In [1]: import numpy as np

In [2]: np.set_printoptions(precision=4, suppress=True, linewidth=120, sign=" ")

In [3]: feats = np.load("data.npy")

In [4]: feats
Out[4]: 
array([[ 2.    ,  0.    ,  0.5   , -1.6   ,  0.7   , -1.1437,  0.3   ,  0.9   ,  1.5   ,  2.3   , -0.3   , -0.1   ,
        -0.8   ,  0.8   ],
       [-0.8   ,  0.9   ,  0.1   ,  0.    ,  0.8   ,  1.292 , -1.    ,  0.1   ,  1.    , -0.3   ,  0.3   ,  0.7   ,
        -0.2   ,  2.7   ],
       [ 0.5   ,  2.2   , -0.4   ,  2.4   , -0.3   ,  1.9967,  0.6   , -0.6   ,  0.1   ,  0.5   ,  0.5   , -0.2   ,
        -0.9   ,  0.7   ],
       [ 0.3   ,  0.9   ,  0.2   ,  0.1   , -0.6   , -3.1943,  0.6   ,  0.2   , -2.7   , -1.3   , -0.8   , -0.8   ,
         0.8   ,  0.2   ],
       [ 0.    , -1.    , -1.4   , -0.5   ,  0.    , -1.9786,  0.9   , -1.3   , -0.7   , -0.2   , -0.5   , -0.5   ,
        -0.1   , -0.1   ],
       [-0.2   , -1.7   ,  1.7   ,  0.4   , -0.1   ,  4.183 ,  0.1   ,  1.2   , -0.5   ,  0.4   ,  1.    , -1.2   ,
        -0.7   ,  0.6   ],
       [-0.7   ,  0.    ,  0.5   ,  1.7   ,  0.9   , -2.7765, -0.7   , -1.3   ,  0.5   , -0.5   , -0.7   ,  0.2   ,
        -0.4   , -0.2   ],
       [ 1.3   , -1.9   ,  1.4   ,  0.1   ,  0.6   , -1.8866,  0.6   ,  0.    ,  0.1   , -0.6   , -0.5   , -0.6   ,
        -0.4   ,  1.6   ],
       [-2.4   ,  0.1   , -1.7   , -0.7   , -0.4   , -4.4854,  0.5   , -3.2   , -1.4   ,  0.9   , -1.1   , -1.1   ,
        -1.3   ,  0.1   ],
       [ 1.3   ,  0.9   ,  0.6   , -0.6   , -1.2   , -3.1886, -1.5   ,  1.    , -1.1   ,  0.3   , -0.8   , -1.1   ,
         1.8   ,  1.4   ],
       [ 1.2   ,  0.5   , -2.    , -1.6   , -1.4   ,  5.7102,  2.1   ,  0.4   ,  0.8   ,  1.2   ,  1.4   ,  0.6   ,
        -1.4   , -0.9   ],
       [ 1.    ,  0.4   , -0.8   , -2.6   ,  0.6   ,  2.0328,  0.3   ,  0.8   , -1.    ,  0.9   ,  0.5   , -0.3   ,
        -1.5   ,  1.3   ],
       [-0.4   , -1.5   ,  0.6   ,  0.8   ,  1.2   ,  2.1018, -1.9   ,  0.8   , -1.    ,  0.7   ,  0.5   , -0.1   ,
        -1.1   ,  0.3   ],
       [-0.3   ,  0.4   ,  0.9   ,  1.2   , -1.8   ,  0.4424, -0.3   , -0.5   ,  1.8   ,  0.1   ,  0.1   ,  1.3   ,
         1.2   , -0.1   ],
       [ 0.8   ,  0.5   , -1.4   , -0.1   , -0.3   ,  3.5431,  0.1   , -0.8   ,  1.6   ,  1.3   ,  0.9   ,  1.4   ,
         0.1   ,  0.7   ],
       [ 1.2   , -1.    , -0.7   , -0.8   , -0.7   ,  6.106 ,  0.    ,  0.2   ,  2.5   , -2.3   ,  1.5   , -1.8   ,
        -0.7   , -0.1   ],
       [-1.4   ,  1.3   , -1.6   , -1.3   ,  0.    ,  4.4693,  1.3   , -1.7   ,  0.9   , -0.3   ,  1.1   , -0.7   ,
        -1.3   ,  0.6   ],
       [-1.3   ,  1.2   ,  1.2   , -0.1   ,  2.2   , -6.443 ,  0.4   ,  0.3   ,  0.7   , -0.3   , -1.6   , -0.1   ,
        -1.5   , -1.5   ],
       [ 1.    ,  0.3   ,  0.3   ,  2.5   , -0.2   ,  5.5598,  0.2   , -0.8   ,  0.8   , -1.    ,  1.4   ,  0.8   ,
        -2.2   ,  0.5   ],
       [-0.1   , -0.8   ,  1.3   ,  0.6   ,  1.2   , -0.7053,  0.9   , -1.6   ,  0.4   , -0.4   , -0.2   ,  0.5   ,
        -1.6   ,  0.7   ],
       [ 0.5   , -0.9   ,  0.1   , -0.4   ,  1.    ,  3.2017, -0.3   , -0.8   ,  1.1   ,  1.5   ,  0.8   , -0.3   ,
         0.6   ,  2.    ],
       [ 1.7   , -1.2   , -2.1   ,  1.2   , -0.9   , -0.9385,  1.2   ,  0.1   , -1.1   ,  0.7   , -0.2   ,  0.3   ,
         0.    , -1.1   ],
       [-1.7   , -0.9   ,  1.6   ,  0.8   , -1.2   ,  8.6849, -1.7   ,  0.2   ,  0.    , -0.4   ,  2.2   ,  0.5   ,
        -0.5   ,  0.9   ],
       [ 1.1   ,  1.8   ,  0.4   ,  0.8   ,  2.    , -5.2693,  0.4   ,  2.    , -0.4   ,  0.2   , -1.3   , -1.4   ,
         0.4   ,  0.    ],
       [ 0.2   , -1.2   , -1.1   ,  0.2   ,  1.1   , -2.7403, -1.7   ,  0.4   ,  0.5   , -0.8   , -0.7   , -0.9   ,
        -0.1   ,  0.3   ],
       [-0.1   ,  1.    ,  0.4   , -1.5   , -0.3   , -1.2084,  0.4   , -1.5   ,  0.1   , -1.3   , -0.3   ,  0.3   ,
        -1.    ,  0.3   ],
       [-0.5   , -0.5   ,  0.9   , -0.8   ,  0.6   ,  9.1491, -0.2   , -0.7   , -1.4   , -0.5   ,  2.3   , -0.9   ,
        -0.2   , -0.7   ],
       [ 1.    ,  0.1   ,  0.7   ,  1.7   , -0.3   , -5.901 ,  0.2   ,  1.    ,  1.6   ,  0.8   , -1.5   , -0.1   ,
        -1.3   ,  0.7   ],
       [-0.4   , -1.2   ,  0.4   , -1.5   , -1.2   ,  3.317 , -0.9   , -0.1   , -2.4   ,  0.3   ,  0.8   , -0.1   ,
         0.8   ,  0.8   ],
       [ 0.5   , -0.3   , -0.9   , -0.6   ,  0.7   ,  2.0339,  0.2   , -0.5   , -0.5   ,  0.2   ,  0.5   ,  0.9   ,
         1.8   ,  0.    ],
       [-0.7   , -1.1   ,  0.7   , -0.1   ,  0.8   ,  2.4796,  0.5   ,  1.4   ,  0.2   ,  1.4   ,  0.6   , -0.5   ,
         0.6   , -0.8   ],
       [ 0.4   ,  0.7   , -0.4   ,  0.1   ,  0.5   , -2.7838,  0.1   , -0.4   ,  2.3   , -2.1   , -0.7   ,  0.3   ,
        -1.4   , -0.6   ],
       [-1.5   ,  0.4   , -1.    , -1.9   ,  0.    ,  0.1062, -1.    , -0.2   , -0.6   ,  0.6   ,  0.    ,  0.2   ,
        -0.3   ,  0.8   ],
       [-0.8   ,  1.5   ,  0.    , -0.5   ,  0.5   , -5.0333,  0.3   , -1.3   , -0.1   , -1.6   , -1.3   , -0.8   ,
        -0.4   , -1.1   ],
       [-0.8   , -1.1   , -0.6   ,  0.3   , -1.3   , -4.8395,  0.5   , -0.4   ,  0.4   ,  1.5   , -1.2   ,  0.1   ,
         0.3   ,  0.3   ],
       [ 0.1   , -0.1   ,  1.8   , -0.7   , -1.3   ,  6.1932,  0.3   , -0.1   , -0.3   , -2.2   ,  1.6   ,  2.2   ,
        -1.    , -1.4   ],
       [ 0.3   ,  0.5   ,  0.9   , -2.7   ,  0.1   ,  0.7623,  0.4   ,  0.7   , -0.3   , -1.4   ,  0.2   , -0.3   ,
        -1.9   , -2.8   ],
       [-1.8   ,  1.3   ,  0.3   ,  0.4   , -0.3   , -1.9571,  0.2   , -0.4   , -0.8   ,  1.5   , -0.5   , -1.3   ,
        -0.1   ,  0.5   ],
       [ 0.1   ,  1.1   ,  0.9   , -0.8   ,  0.4   , -5.2181,  0.9   ,  0.7   ,  1.4   ,  1.2   , -1.3   ,  0.5   ,
        -0.3   , -0.3   ],
       [ 0.3   , -1.    ,  1.6   , -0.9   ,  0.2   ,  2.9043, -0.7   ,  1.    ,  0.2   ,  1.2   ,  0.7   ,  0.7   ,
        -1.3   , -0.2   ],
       [ 2.1   ,  1.1   ,  0.5   , -1.2   ,  0.3   , -7.4412,  0.2   , -1.2   ,  0.4   ,  1.7   , -1.9   ,  1.    ,
         0.9   ,  0.8   ]])

In [5]: P = feats @ np.linalg.solve(feats.T @ feats, feats.T)

In [6]: np.round(np.linalg.eigvalsh(P), 4) + 0
Out[6]: 
array([ 0.,  0.,  0.,  0.,  0.,  0.,  0.,  0.,  0.,  0.,  0.,  0.,  0.,  0.,  0.,  0.,  0.,  0.,  0.,  0.,  0.,  0.,
        0.,  0.,  0.,  0.,  0.,  1.,  1.,  1.,  1.,  1.,  1.,  1.,  1.,  1.,  1.,  1.,  1.,  1.,  1.])

In [7]: np.round(P @ feats[:, 2], 4) + 0
Out[7]: 
array([ 0.5,  0.1, -0.4,  0.2, -1.4,  1.7,  0.5,  1.4, -1.7,  0.6, -2. , -0.8,  0.6,  0.9, -1.4, -0.7, -1.6,  1.2,
        0.3,  1.3,  0.1, -2.1,  1.6,  0.4, -1.1,  0.4,  0.9,  0.7,  0.4, -0.9,  0.7, -0.4, -1. ,  0. , -0.6,  1.8,
        0.9,  0.3,  0.9,  1.6,  0.5])

In [8]: round(np.trace(P), 4)
Out[8]: np.float64(14.0)

In [9]: A2 = np.c_[feats[:, :7] @ np.array([[-3, -2, 2, -2, 0, 0, 4],
   ...:     [5, -5, 5, -1, -3, 2, 1],
   ...:     [-1, 2, 4, 2, 2, 1, -2],
   ...:     [-4, 2, 2, -3, 3, 1, 5],
   ...:     [-4, 1, -5, 2, -2, -1, -2],
   ...:     [-1, 1, -4, 0, -3, 1, -5],
   ...:     [-2, -3, -3, 0, -1, 0, 1]]), np.array([0, 1, 1, 3, 0, 2, 0, 3, 1, 3, 1, 2, 0, 0, 1, 3, 1, 0, 2, 3, 2, 1, 1, 2, 1, 3, 2, 3, 0, 1, 0, 2, 2, 0, 3, 0, 0, 2, 3, 3, 1])]

In [10]: print(A2)
[[ -2.3563  -7.5437   2.9748   3.2     -2.0689  -2.9437   3.6185   0.    ]
 [  4.308    2.392   -2.868    2.5     -6.976    2.392  -11.56     1.    ]
 [ -1.6967  -8.1033   6.9132 -11.8     -6.1901   8.6967   8.2165   1.    ]
 [  7.3943 -10.0943  20.0772  -2.6      8.1829  -0.4943  19.9715   3.    ]
 [ -1.4214  -3.4786  -6.3856  -0.3      3.7358  -5.8786  10.093    0.    ]
 [-15.183   16.883  -17.832    4.1     -2.749    2.983  -24.515    2.    ]
 [ -4.6235   6.0235  12.706   -0.9     13.3295  -1.4765  16.0825   0.    ]
 [-16.9134   6.8134   1.6464   3.      12.6598  -4.7866   9.833    3.    ]
 [ 17.2854  -6.8854   5.9416   2.6      7.9562  -6.2854  14.127    1.    ]
 [ 13.3886  -6.9886  31.5544  -2.9     10.1658  -0.1886  18.743    3.    ]
 [  2.9898 -14.0898 -28.4408  -4.9    -26.7306   4.5102 -22.351    1.    ]
 [  5.1672  -9.0672 -16.4312   5.     -18.1984  -1.1672 -18.064    2.    ]
 [-13.2018  20.1018 -13.0072   3.5      1.2946  -0.6982 -15.109    0.    ]
 [  4.5576   2.3424  15.5304  -5.2      6.7728   5.1424   4.488    0.    ]
 [ -0.6431  -4.1569 -14.6724  -5.2    -14.7293   3.3431 -11.0155   1.    ]
 [ -8.006    5.006  -27.924   -1.8    -17.718    3.306  -27.93     3.    ]
 [ 10.4307  -8.9307 -27.0772   2.2    -25.7079   4.1693 -28.6465   1.    ]
 [  5.943   -6.643   21.572    8.5     13.029   -5.143   21.315    0.    ]
 [-16.9598   6.8598 -12.1392  -9.6     -9.2794   9.1598 -10.999    2.    ]
 [-13.2947   5.7947  -3.6788   4.2      5.6159  -1.6053   1.2265   3.    ]
 [-11.1017   8.0017 -20.8068   3.3     -9.6051   0.1017 -19.4085   2.    ]
 [-11.6615  -4.6385  -3.946  -11.8      6.4155  -3.3385  23.4925   1.    ]
 [ -4.6849  25.2849 -23.5396   2.7    -13.6547  10.4849 -49.6245   1.    ]
 [ -1.4307 -13.2693  24.2772  -1.6      9.2079  -2.4693  32.1465   2.    ]
 [ -4.5597   7.2597   0.9612   0.2      9.7209  -7.1403  12.6015   1.    ]
 [ 12.5084  -9.7084   8.5336   3.9     -2.8748  -0.0084  -0.658    3.    ]
 [ -9.8491  14.0491 -40.4964   6.9    -27.5473   7.6491 -55.4455   2.    ]
 [ -3.299   -4.501   33.204   -6.4     24.303   -3.001   41.505    3.    ]
 [  4.083    9.417  -12.768    4.9     -6.751    1.017  -26.185    0.    ]
 [ -4.9339  -0.3661 -17.5356   0.7    -10.4017  -0.7661 -10.8695   1.    ]
 [-10.3796   9.8796 -19.7184   5.8     -5.1388   0.0796 -19.298    0.    ]
 [  2.8838  -7.4838  11.2352  -1.6      4.6514  -2.1838  16.619    2.    ]
 [ 16.9938  -1.6938  -6.2248   6.3     -8.2186  -1.9938 -14.631    2.    ]
 [ 14.3333 -12.3333  21.6332   2.6      7.7999  -3.0333  20.2665   0.    ]
 [  5.3395  -1.1395  15.458   -2.      19.6185  -6.0395  25.6975   3.    ]
 [ -1.3932   6.4932 -13.6728   3.     -14.4796   8.3932 -34.866    0.    ]
 [  9.5377  -7.0377  -3.4492   9.     -10.6869  -0.1377 -17.2115   0.    ]
 [ 12.7571  -4.3571  13.6284   1.1      4.1713   1.6429   6.0855   2.    ]
 [  9.3181 -13.0181  23.8724   3.7     10.0543  -3.3181  21.8905   3.    ]
 [ -6.2043  11.0043 -10.3172   6.7     -4.9129   1.4043 -23.1215   3.    ]
 [  9.3412 -18.8412  36.9648  -0.1     15.6236  -6.2412  39.306    1.    ]]

In [11]: print(np.linalg.matrix_rank(np.c_[feats, A2]))
15
